$ python3 -q
>>> import numpy as np
>>> np.set_printoptions(suppress=True, linewidth=160)
>>> rnd = lambda a: np.round(a, 2) + 0
>>> rng = np.random.default_rng(371615)
>>> theta = rng.uniform(0, 2 * np.pi, 19)
>>> O, _ = np.linalg.qr(np.array([[-1.5, 1.0],
...     [1.7, -1.1],
...     [-1.1, 1.3],
...     [0.8, 0.2],
...     [1.3, 0.9],
...     [-2.0, -1.2],
...     [0.4, -0.6],
...     [-0.1, 0.1]]))
>>> mat = 20 * np.c_[np.cos(theta), np.sin(theta)] @ O.T
>>> rnd(mat)
array([[-10.03,  11.14, -11.19,   0.38,  -3.27,   3.78,   4.93,  -0.89],
       [  8.43,  -9.3 ,  10.53,   1.13,   6.25,  -8.2 ,  -4.81,   0.82],
       [ 10.66, -11.9 ,  10.92,  -1.67,   0.44,   0.34,  -4.67,   0.89],
       [  5.62,  -6.11,   8.56,   2.75,   8.97, -12.35,  -4.11,   0.64],
       [  3.79,  -4.42,   0.49,  -4.97, -10.4 ,  15.26,   0.33,   0.12],
       [ -5.72,   6.57,  -2.73,   4.95,   9.52, -14.17,   0.66,  -0.3 ],
       [ -2.06,   2.1 ,  -5.48,  -4.04, -10.58,  14.99,   2.88,  -0.37],
       [  4.13,  -4.43,   7.33,   3.36,   9.83, -13.72,  -3.63,   0.53],
       [ -3.55,   3.77,  -6.83,  -3.57, -10.09,  14.14,   3.43,  -0.49],
       [ 10.68, -11.93,  10.85,  -1.79,   0.15,   0.75,  -4.62,   0.89],
       [ 10.35, -11.52,  11.18,  -0.88,   2.21,  -2.23,  -4.87,   0.9 ],
       [  9.9 , -10.99,  11.17,  -0.22,   3.6 ,  -4.27,  -4.94,   0.89],
       [-10.68,  11.92, -10.86,   1.77,  -0.2 ,  -0.67,   4.63,  -0.89],
       [ -8.14,   8.96, -10.36,  -1.34,  -6.64,   8.78,   4.75,  -0.8 ],
       [-10.46,  11.65, -11.14,   1.08,  -1.76,   1.58,   4.83,  -0.9 ],
       [  2.67,  -3.19,  -0.73,  -4.91, -10.7 ,  15.58,   0.87,   0.02],
       [ 10.38, -11.65,   9.46,  -3.14,  -3.23,   5.58,  -3.86,   0.8 ],
       [  8.8 ,  -9.95,   6.75,  -4.3 ,  -6.69,  10.39,  -2.52,   0.6 ],
       [  0.8 ,  -0.69,   4.29,   4.35,  10.82, -15.45,  -2.39,   0.27]])
>>> cent = mat[[7, 12]].astype(float)
>>> for _ in range(4):
...     lab = np.linalg.norm(mat[:, None] - cent, axis=-1).argmin(axis=1)
...     cent = np.array([mat[lab == j].mean(axis=0) for j in range(2)])
... 
>>> lab
array([1, 0, 0, 0, 1, 0, 1, 0, 1, 0, 0, 0, 1, 1, 1, 1, 0, 0, 0])
>>> rnd(cent[1] - cent[0])
array([-11.54,  12.69, -15.04,  -2.36, -10.51,  14.03,   6.95,  -1.16])
>>> np.abs(cent[1] - cent[0]).argmax()
np.int64(2)
